In [1]: import numpy as np

In [2]: np.set_printoptions(suppress=True, linewidth=140)

In [3]: E = np.loadtxt("sample0.csv", delimiter=",")

In [4]: E
Out[4]: 
array([[ -3.,  -3.,  -3.,  -3.,  -3.,  -3.],
       [ -3.,  -6.,  -6.,  -6.,  -6.,  -6.],
       [ -3.,  -6.,  -9.,  -9.,  -9.,  -9.],
       [ -3.,  -6.,  -9., -12., -12., -12.],
       [ -3.,  -6.,  -9., -12., -15., -15.],
       [ -3.,  -6.,  -9., -12., -15., -18.]])

In [5]: B = np.linalg.inv(E)

In [6]: round(float(np.linalg.slogdet(E)[0]), 4)
Out[6]: 1.0

In [7]: np.round(E @ B, 4) + 0
Out[7]: 
array([[1., 0., 0., 0., 0., 0.],
       [0., 1., 0., 0., 0., 0.],
       [0., 0., 1., 0., 0., 0.],
       [0., 0., 0., 1., 0., 0.],
       [0., 0., 0., 0., 1., 0.],
       [0., 0., 0., 0., 0., 1.]])

In [8]: rng = np.random.default_rng(29)

In [9]: labels = rng.permutation(6)

In [10]: labels
Out[10]: array([0, 3, 5, 2, 4, 1])

In [11]: B = E[labels][:, labels]

In [12]: np.round(np.sort(np.abs(np.linalg.eigvals(B))), 4)
Out[12]: array([ 0.7956,  0.9566,  1.3386,  2.3242,  5.9645, 51.6206])

In [13]: np.trace(B)
Out[13]: np.float64(-63.0)

In [14]: B = E / np.sqrt((E ** 2).mean(axis=1, keepdims=True))

In [15]: np.linalg.matrix_rank(B) == np.linalg.matrix_rank(E)
Out[15]: np.True_

In [16]: E - E.mean(axis=1, keepdims=True)
Out[16]: 
array([[ 0. ,  0. ,  0. ,  0. ,  0. ,  0. ],
       [ 2.5, -0.5, -0.5, -0.5, -0.5, -0.5],
       [ 4.5,  1.5, -1.5, -1.5, -1.5, -1.5],
       [ 6. ,  3. ,  0. , -3. , -3. , -3. ],
       [ 7. ,  4. ,  1. , -2. , -5. , -5. ],
       [ 7.5,  4.5,  1.5, -1.5, -4.5, -7.5]])

In [17]: B[5].round(4)
Out[17]: array([-0.2568, -0.5136, -0.7703, -1.0271, -1.2839, -1.5407])

In [18]: F = np.array([[1.0, 0.0, 1.0, 1.0, 0.0, 2.0],
    ...:     [3.0, 2.0, 1.0, 2.0, 2.0, 2.0],
    ...:     [0.0, 0.0, 2.0, 0.0, -1.0, -2.0],
    ...:     [0.0, 0.0, 0.0, 1.0, 0.0, -1.0],
    ...:     [0.0, 0.0, -1.0, -1.0, -1.0, 1.0],
    ...:     [0.0, 0.0, 1.0, 0.0, 2.0, -2.0]])

In [19]: B = F + rng.integers(-2, 3, (6, 5)) @ rng.integers(-2, 3, (5, 6))

In [20]: B
Out[20]: 
array([[ 6., -6.,  1.,  1., -2., -2.],
       [ 0.,  2.,  0.,  0.,  7.,  2.],
       [ 3., -1.,  0., -1., -5.,  1.],
       [ 3., -1.,  0.,  0., -9.,  2.],
       [-5.,  2.,  0., -1.,  5., -1.],
       [-1., -2.,  4., -4., -6.,  0.]])

In [21]: np.abs(B - F).sum(axis=1)
Out[21]: array([17., 11., 14., 17., 16., 20.])

In [22]: np.linalg.matrix_rank(B - F, tol=1e-8)
Out[22]: np.int64(5)

In [23]: B - F
Out[23]: 
array([[ 5., -6.,  0.,  0., -2., -4.],
       [-3.,  0., -1., -2.,  5.,  0.],
       [ 3., -1., -2., -1., -4.,  3.],
       [ 3., -1.,  0., -1., -9.,  3.],
       [-5.,  2.,  1.,  0.,  6., -2.],
       [-1., -2.,  3., -4., -8.,  2.]])

In [24]: np.round(np.linalg.svd(B - F, compute_uv=False), 4) + 0
Out[24]: array([17.2937,  8.863 ,  6.0704,  3.7707,  0.5533,  0.    ])

In [25]: def softmax(z):
    ...:     e = np.exp(z - z.max(axis=-1, keepdims=True))
    ...:     return e / e.sum(axis=-1, keepdims=True)
    ...: 

In [26]: np.round(softmax(B[1] + 3), 4)
Out[26]: array([0.0009, 0.0066, 0.0009, 0.0009, 0.984 , 0.0066])

In [27]: np.round(softmax(10 * B[1]), 4) + 0
Out[27]: array([0., 0., 0., 0., 1., 0.])

In [28]: att = B @ B.T / np.sqrt(6)

In [29]: np.round(softmax(att)[1] @ B, 4) + 0
Out[29]: array([-0.0014,  2.    ,  0.    , -0.0003,  6.9994,  1.9991])

In [30]: np.round(softmax(att), 4) + 0
Out[30]: 
array([[1.    , 0.    , 0.    , 0.    , 0.    , 0.    ],
       [0.    , 0.9997, 0.    , 0.    , 0.0003, 0.    ],
       [0.    , 0.    , 0.0003, 0.9996, 0.    , 0.0001],
       [0.    , 0.    , 0.    , 1.    , 0.    , 0.    ],
       [0.    , 0.0004, 0.    , 0.    , 0.9996, 0.    ],
       [0.    , 0.    , 0.    , 0.0003, 0.    , 0.9997]])

In [31]: mat = np.array([[8, -2, 7, 4], [0, 0, 0, 0], [0, 0, 0, 0]])

In [32]: x0 = np.array([1, 7, -1, -4])

In [33]: mat @ x0
Out[33]: array([-29,   0,   0])

In [34]: Uu, sig, Vh = np.linalg.svd(mat)

In [35]: sig.round(4)
Out[35]: array([11.5326,  0.    ,  0.    ])

In [36]: np.argmax(sig[:-1] / (sig[1:] + 1e-6)) + 1
Out[36]: np.int64(1)

In [37]: B = Uu[:, :1] @ np.diag(sig[:1]) @ Vh[:1]

In [38]: B.round(4)
Out[38]: 
array([[ 8., -2.,  7.,  4.],
       [ 0.,  0.,  0.,  0.],
       [ 0.,  0.,  0.,  0.]])

In [39]: np.round(np.linalg.norm(mat - B, 2), 4), sig[1]
Out[39]: (np.float64(0.0), np.float64(0.0))

In [40]: np.linalg.matrix_rank(mat, rtol=0.05)
Out[40]: np.int64(1)

In [41]: x0 = np.array([-2, -2, -3, 0])

In [42]: h = np.maximum(mat @ x0, 0)

In [43]: h
Out[43]: array([0, 0, 0])

In [44]: mat.T @ h
Out[44]: array([0, 0, 0, 0])

In [45]: np.tanh(mat @ x0)
Out[45]: array([-1.,  0.,  0.])

In [46]: K = np.array([[1, 0, 0, 0, 0, 2, 0],
    ...:     [0, 0, 2, 3, 0, 3, 0],
    ...:     [3, 0, 0, 0, 0, 0, 1],
    ...:     [0, 0, 0, 0, 0, 0, 1]])

In [47]: # columns 1 and 4 are equal

In [48]: B = K / np.sqrt((K ** 2).mean(axis=1, keepdims=True))

In [49]: np.linalg.matrix_rank(K - K.mean(axis=1, keepdims=True))
Out[49]: np.int64(4)

In [50]: B[3].round(4)
Out[50]: array([0.    , 0.    , 0.    , 0.    , 0.    , 0.    , 2.6458])

In [51]: X = np.load("dump.npy")

In [52]: X
Out[52]: 
array([[  9.2035, -29.1435,   8.6597,  -0.111 ,  10.4915,   5.5797],
       [ 21.9379, -33.4785,  22.2406,   8.6175,  20.7896,   7.1994],
       [ 12.5674, -13.6143,  10.5406,   7.8572,   8.7542,  -2.5029],
       [ -1.4708,  28.2097,   6.825 ,   0.5431,   4.5601,   7.2213],
       [-15.5858,  28.3601, -12.7484,  -2.283 , -15.8064,  -6.7319],
       [  0.0599,   1.9189,   3.559 ,  -1.4967,   4.0304,   1.2052],
       [-15.6458,  19.7654, -13.8968,  -2.9103, -16.2071,  -7.3428],
       [  3.9452,   0.7109,   1.1657,  -5.4462,   5.4545,   7.3302],
       [ -6.5307,  12.6242, -12.2331,  -0.9318, -12.5656,  -7.9965],
       [ -4.3253,  11.0076,   2.328 ,   0.7393,   0.4914,   1.7588],
       [ -0.2115,   3.1673,  -0.459 ,  -1.3154,   0.9056,   1.5163],
       [  0.2212,  26.221 ,  -0.8866,   1.3191,  -1.4564,   2.6031],
       [ 13.6037, -20.539 ,  14.4106,   3.0825,  15.7111,   6.8788],
       [ 12.4146, -12.8824,  17.8271,   0.1431,  19.9913,  11.4032],
       [ -1.9797,   5.3522,  -9.1013,   2.9459,  -8.6985,  -6.49  ],
       [  6.6396, -25.2473,  -2.7802,  -0.213 ,  -0.953 ,  -2.5372],
       [ 10.6231, -27.1375,   9.6089,   4.1259,   9.337 ,   4.0948],
       [ 11.7292, -14.6692,   6.9279,   0.7146,   9.0155,   6.5455],
       [  4.3848, -26.2261,   7.2624,   1.0051,   6.4058,  -0.42  ]])

In [53]: Xc = (X - X.mean(axis=0)) / X.std(axis=0)

In [54]: np.round(Xc.std(axis=0), 4)
Out[54]: array([1., 1., 1., 1., 1., 1.])

In [55]: np.argwhere(np.abs(Xc) > 2)
Out[55]: 
array([[1, 3],
       [2, 3]])

In [56]: coef = np.linalg.lstsq(np.delete(Xc, 1, axis=1), Xc[:, 1])[0]

In [57]: round(1 - np.var(Xc[:, 1] - np.delete(Xc, 1, axis=1) @ coef), 4)
Out[57]: np.float64(0.8648)

In [58]: coef.round(4)
Out[58]: array([-1.4116, -1.2278,  0.7401,  0.5205,  1.0455])

In [59]: np.abs(coef).argmax()
Out[59]: np.int64(0)
